In [1]: import numpy as np

In [2]: import numpy.linalg as la

In [3]: np.set_printoptions(suppress=True, linewidth=160)

In [4]: E = np.load("w.npy")

In [5]: E
Out[5]: 
array([[ 0.08,  0.16, -0.44,  0.16,  0.28,  0.24],
       [-0.1 , -0.2 ,  0.55, -0.2 , -0.35, -0.3 ],
       [ 0.16,  0.32, -0.88,  0.32,  0.56,  0.48],
       [ 0.24,  0.48, -1.32,  0.48,  0.84,  0.72]])

In [6]: # rows and columns are dependent

In [7]: rng = np.random.default_rng(8)

In [8]: B = E + rng.integers(-2, 3, (4, 1)) @ rng.integers(-2, 3, (1, 6))

In [9]: B.round(3)
Out[9]: 
array([[-1.92, -0.84,  0.56,  1.16,  1.28,  2.24],
       [ 1.9 ,  0.8 , -0.45, -1.2 , -1.35, -2.3 ],
       [ 2.16,  1.32, -1.88, -0.68, -0.44, -1.52],
       [-3.76, -1.52,  0.68,  2.48,  2.84,  4.72]])

In [10]: la.matrix_rank(B - E, tol=1e-8)
Out[10]: np.int64(1)

In [11]: U, s, vt = la.svd(E)

In [12]: evecs = vt[:(s > 1e-8).sum()]

In [13]: vec = E[1] + 4 * E[2] + rng.integers(2) * np.eye(6)[1]

In [14]: vec.round(3)
Out[14]: array([ 0.54,  1.08, -2.97,  1.08,  1.89,  1.62])

In [15]: np.round(np.diag(evecs.T @ evecs), 3)
Out[15]: array([0.017, 0.066, 0.5  , 0.066, 0.202, 0.149])

In [16]: la.matrix_rank(np.vstack([E, vec]))
Out[16]: np.int64(1)

In [17]: W = np.array([[-1, -2, -2, -1],
    ...:     [2, -1, -1, -1],
    ...:     [2, 0, 1, -2],
    ...:     [2, -1, -2, -2],
    ...:     [2, 1, 0, 0],
    ...:     [-2, -1, 2, -1]])

In [18]: b = np.array([0, 1, 1, 1])

In [19]: hid = np.maximum(E @ W + b, 0)

In [20]: hid.round(3)
Out[20]: 
array([[0.  , 0.56, 0.4 , 1.08],
       [0.3 , 1.55, 1.75, 0.9 ],
       [0.  , 0.12, 0.  , 1.16],
       [0.  , 0.  , 0.  , 1.24]])

In [21]: (hid > 0).astype(int)
Out[21]: 
array([[0, 1, 1, 1],
       [1, 1, 1, 1],
       [0, 1, 0, 1],
       [0, 0, 0, 1]])

In [22]: la.matrix_rank(hid)
Out[22]: np.int64(4)

In [23]: cent = np.array([[1, 1, 0], [2, 2, 0], [3, 0, 1], [0, 3, 3]])

In [24]: W @ cent
Out[24]: 
array([[-11,  -8,  -5],
       [ -3,  -3,  -4],
       [  5,  -4,  -5],
       [ -6,  -6,  -8],
       [  4,   4,   0],
       [  2,  -7,  -1]])

In [25]: ev, evecs = la.eig(hid)

In [26]: np.round(np.sort(la.eigvals(hid @ hid)), 3)
Out[26]: array([0.002, 0.029, 1.538, 3.127])

In [27]: ev.round(3)
Out[27]: array([ 1.768, -0.048, -0.171,  1.24 ])

In [28]: np.round(np.sort(la.eigvals(la.inv(hid))), 3)
Out[28]: array([-20.955,  -5.86 ,   0.565,   0.806])

In [29]: K = np.load("m.npy")

In [30]: K
Out[30]: 
array([[ 0.1, -5.1, -0.8],
       [ 0.6,  0.9, -0.4],
       [-1. ,  1.8,  0.5],
       [-0.3,  8.7, -0.7]])

In [31]: # column 1 is much longer than the rest

In [32]: ang = np.radians(149)

In [33]: r_ = np.eye(6)

In [34]: r_[2, 2] = r_[3, 3] = np.cos(ang)

In [35]: r_[2, 3], r_[3, 2] = -np.sin(ang), np.sin(ang)

In [36]: r_.round(3)
Out[36]: 
array([[ 1.   ,  0.   ,  0.   ,  0.   ,  0.   ,  0.   ],
       [ 0.   ,  1.   ,  0.   ,  0.   ,  0.   ,  0.   ],
       [ 0.   ,  0.   , -0.857, -0.515,  0.   ,  0.   ],
       [ 0.   ,  0.   ,  0.515, -0.857,  0.   ,  0.   ],
       [ 0.   ,  0.   ,  0.   ,  0.   ,  1.   ,  0.   ],
       [ 0.   ,  0.   ,  0.   ,  0.   ,  0.   ,  1.   ]])

In [37]: B = E @ r_.T

In [38]: np.round(la.svd(E, compute_uv=False), 3) + 0, np.round(la.svd(B, compute_uv=False), 3) + 0
Out[38]: (array([2.455, 0.   , 0.   , 0.   ]), array([2.455, 0.   , 0.   , 0.   ]))

In [39]: np.allclose(la.norm(E, axis=1), la.norm(B, axis=1))
Out[39]: True

In [40]: round(la.det(r_), 3), np.round(np.trace(r_), 3)
Out[40]: (np.float64(1.0), np.float64(2.286))

In [41]: B = r_ + rng.integers(-2, 3, (6, 1)) @ rng.integers(-2, 3, (1, 6))

In [42]: B.round(3)
Out[42]: 
array([[ 3.   ,  0.   ,  0.   , -2.   ,  1.   , -2.   ],
       [ 0.   ,  1.   ,  0.   ,  0.   ,  0.   ,  0.   ],
       [ 0.   ,  0.   , -0.857, -0.515,  0.   ,  0.   ],
       [ 2.   ,  0.   ,  0.515, -2.857,  1.   , -2.   ],
       [ 2.   ,  0.   ,  0.   , -2.   ,  2.   , -2.   ],
       [ 4.   ,  0.   ,  0.   , -4.   ,  2.   , -3.   ]])

In [43]: la.matrix_rank(B - r_, tol=1e-8)
Out[43]: np.int64(1)

In [44]: np.abs(B - r_).sum(axis=1)
Out[44]: array([ 7.,  0.,  0.,  7.,  7., 14.])

In [45]: Q, r_ = la.qr(K)

In [46]: round(float(np.trace(Q @ Q.T)), 3)
Out[46]: 3.0

In [47]: np.round(Q.T @ Q, 3) + 0
Out[47]: 
array([[1., 0., 0.],
       [0., 1., 0.],
       [0., 0., 1.]])

In [48]: Q.round(3)
Out[48]: 
array([[-0.083,  0.499, -0.86 ],
       [-0.497, -0.281, -0.049],
       [ 0.828,  0.125,  0.036],
       [ 0.248, -0.811, -0.507]])

In [49]: np.allclose(r_.T @ r_, K.T @ K)
Out[49]: True

In [50]: r_.round(3)
Out[50]: 
array([[-1.208,  3.625,  0.505],
       [ 0.   , -9.623,  0.343],
       [ 0.   ,  0.   ,  1.081]])

In [51]: Q.shape, r_.shape
Out[51]: ((4, 3), (3, 3))

In [52]: np.round(np.sort(la.eigvals(r_)), 3)
Out[52]: array([-9.623, -1.208,  1.081])

In [53]: la.matrix_rank(r_ - r_[0, 0] * np.eye(3))
Out[53]: np.int64(2)

In [54]: np.round(r_ @ r_, 3)
Out[54]: 
array([[  1.46 , -39.264,   1.179],
       [  0.   ,  92.61 ,  -2.929],
       [  0.   ,   0.   ,   1.168]])

In [55]: X = np.loadtxt("out11.csv", delimiter=",")

In [56]: X
Out[56]: 
array([[ 6.,  0.,  0., -6.,  0.,  0.],
       [ 3.,  6.,  3., -3., -6., -3.],
       [ 6.,  3.,  0., -6., -3.,  0.],
       [-2.,  0.,  0., -6.,  0.,  0.],
       [-1., -2., -1., -3., -6., -3.],
       [-2., -1.,  0., -6., -3.,  0.]])

In [57]: def softmax(z):
    ...:     e = np.exp(z - z.max(axis=-1, keepdims=True))
    ...:     return e / e.sum(axis=-1, keepdims=True)
    ...: 

In [58]: np.round(softmax(X[5] + -1), 3)
Out[58]: array([0.053, 0.144, 0.391, 0.001, 0.019, 0.391])

In [59]: np.round(softmax(X[5]), 3)
Out[59]: array([0.053, 0.144, 0.391, 0.001, 0.019, 0.391])

In [60]: np.round(softmax(X).sum(axis=1), 3)
Out[60]: array([1., 1., 1., 1., 1., 1.])

In [61]: S = X @ X.T / np.sqrt(6)

In [62]: np.round(softmax(S)[5] @ X, 3)
Out[62]: array([-1.981, -0.999, -0.016, -5.951, -3.   , -0.049])

In [63]: np.round(softmax(S + np.triu(np.full(S.shape, -np.inf), 1)), 3) + 0
Out[63]: 
array([[1.   , 0.   , 0.   , 0.   , 0.   , 0.   ],
       [0.   , 1.   , 0.   , 0.   , 0.   , 0.   ],
       [0.001, 0.001, 0.999, 0.   , 0.   , 0.   ],
       [0.001, 0.   , 0.001, 0.997, 0.   , 0.   ],
       [0.   , 0.   , 0.   , 0.   , 1.   , 0.   ],
       [0.   , 0.   , 0.   , 0.016, 0.016, 0.967]])

In [64]: softmax(S).round(6).argmax(axis=1)
Out[64]: array([0, 1, 2, 3, 4, 5])
